$ python3 -q
>>> import numpy as np
>>> np.set_printoptions(precision=2, suppress=True, linewidth=120, sign=" ")
>>> arr = np.array([[0, -1, 0, -3, 0, 1, -2],
...     [1, 0, 2, -2, -1, 0, -4],
...     [0, -2, 0, -1, 1, 2, -1],
...     [3, 2, 1, 0, -1, 1, -3],
...     [0, 1, -1, 1, 0, -1, 1],
...     [-1, 0, -2, -1, 1, 0, -2],
...     [2, 4, 1, 3, -1, 2, 0]])
>>> round(np.abs(np.linalg.eigvals(arr)).max(), 2)
np.float64(7.35)
>>> arr @ arr
array([[-15, -14,  -9,  -5,   7,  -7,  11],
       [-14, -26,  -5, -18,   8,  -4,   1],
       [ -9,  -5, -11,   0,   6,  -4,   8],
       [ -5, -18,   0, -25,   3,   0, -18],
       [  7,   8,   6,   3,  -5,   1,  -4],
       [ -7,  -4,  -4,   0,   1, -11,   8],
       [ 11,   1,   8, -18,  -4,   8, -35]])
>>> np.allclose(arr @ arr.T, arr.T @ arr)
True
>>> np.allclose(arr, arr.T)
False
>>> np.round(arr @ np.linalg.pinv(arr) @ arr, 2) + 0
array([[ 0., -1.,  0., -3.,  0.,  1., -2.],
       [ 1.,  0.,  2., -2., -1.,  0., -4.],
       [ 0., -2.,  0., -1.,  1.,  2., -1.],
       [ 3.,  2.,  1.,  0., -1.,  1., -3.],
       [ 0.,  1., -1.,  1.,  0., -1.,  1.],
       [-1.,  0., -2., -1.,  1.,  0., -2.],
       [ 2.,  4.,  1.,  3., -1.,  2.,  0.]])
>>> np.unique(arr.round(6), axis=0).shape
(7, 7)
>>> round(np.trace(np.linalg.pinv(arr) @ arr), 2)
np.float64(6.0)
>>> np.abs(np.diag(np.linalg.qr(arr)[1])) > 1e-9
array([ True,  True,  True,  True,  True,  True, False])
>>> r = np.linalg.matrix_rank(arr)
>>> r
np.int64(6)
>>> null = np.linalg.svd(arr)[2][r:].T
>>> null.shape
(7, 1)
>>> [int(np.linalg.matrix_rank(np.delete(arr, i, axis=0))) for i in range(7)]
[6, 6, 6, 6, 6, 6, 6]
>>> null[:, 0] / null[np.abs(null[:, 0]).round(6).argmax(), 0]
array([ 0.14,  0.38,  0.43, -0.29,  1.  , -0.19,  0.14])
>>> np.allclose(arr @ null, 0)
True
>>> np.linalg.matrix_rank(arr.T @ arr), np.linalg.matrix_rank(arr @ arr.T)
(np.int64(6), np.int64(6))
>>> [int(np.linalg.matrix_rank(arr[:, :j + 1])) for j in range(7)]
[1, 2, 3, 4, 5, 6, 6]
>>> F = np.array([[-1.0, 1.0, 0.0, 0.0, 0.0, 0.0, 0.0],
...     [0.0, -1.0, 1.0, 0.0, 0.0, 0.0, 0.0],
...     [0.0, 0.0, -1.0, 1.0, 0.0, 0.0, 0.0],
...     [0.0, 0.0, 0.0, -1.0, 1.0, 0.0, 0.0],
...     [0.0, 0.0, 0.0, 0.0, -1.0, 1.0, 0.0],
...     [0.0, 0.0, 0.0, 0.0, 0.0, -1.0, 1.0],
...     [0.0, 0.0, 0.0, 0.0, 0.0, 0.0, -1.0]])
>>> vec = np.array([-3, 3, -3, -1, 1, 1, -2])
>>> y = F @ vec
>>> y
array([ 6., -6.,  2.,  2.,  0., -3.,  2.])
>>> np.linalg.solve(F, 5 * y)
array([-15.,  15., -15.,  -5.,   5.,   5., -10.])
>>> np.linalg.solve(F, y)
array([-3.,  3., -3., -1.,  1.,  1., -2.])
>>> np.linalg.solve(F, F[:, 4])
array([-0., -0., -0., -0.,  1., -0., -0.])
>>> U, sig, Vt = np.linalg.svd(arr)
>>> sig.round(2) + 0
array([ 7.35,  7.35,  2.93,  2.93,  1.19,  1.19,  0.  ])
>>> np.argmax(sig[:-1] / (sig[1:] + 1e-6)) + 1
np.int64(6)
>>> out = U[:, :6] @ np.diag(sig[:6]) @ Vt[:6]
>>> np.round(np.linalg.norm(arr - out) / np.linalg.norm(arr), 2)
np.float64(0.0)
>>> np.linalg.matrix_rank(arr, rtol=0.05)
np.int64(6)
>>> round(np.linalg.det(F), 2)
np.float64(-1.0)
>>> np.allclose(F, F.T)
False
>>> round(np.abs(np.linalg.eigvals(F)).max(), 2)
np.float64(1.0)
>>> (F + F.T) / 2
array([[-1. ,  0.5,  0. ,  0. ,  0. ,  0. ,  0. ],
       [ 0.5, -1. ,  0.5,  0. ,  0. ,  0. ,  0. ],
       [ 0. ,  0.5, -1. ,  0.5,  0. ,  0. ,  0. ],
       [ 0. ,  0. ,  0.5, -1. ,  0.5,  0. ,  0. ],
       [ 0. ,  0. ,  0. ,  0.5, -1. ,  0.5,  0. ],
       [ 0. ,  0. ,  0. ,  0. ,  0.5, -1. ,  0.5],
       [ 0. ,  0. ,  0. ,  0. ,  0. ,  0.5, -1. ]])
>>> np.sort(np.abs(np.linalg.eigvals(F)))
array([ 1.,  1.,  1.,  1.,  1.,  1.,  1.])
>>> (F - F.T) / 2
array([[ 0. ,  0.5,  0. ,  0. ,  0. ,  0. ,  0. ],
       [-0.5,  0. ,  0.5,  0. ,  0. ,  0. ,  0. ],
       [ 0. , -0.5,  0. ,  0.5,  0. ,  0. ,  0. ],
       [ 0. ,  0. , -0.5,  0. ,  0.5,  0. ,  0. ],
       [ 0. ,  0. ,  0. , -0.5,  0. ,  0.5,  0. ],
       [ 0. ,  0. ,  0. ,  0. , -0.5,  0. ,  0.5],
       [ 0. ,  0. ,  0. ,  0. ,  0. , -0.5,  0. ]])
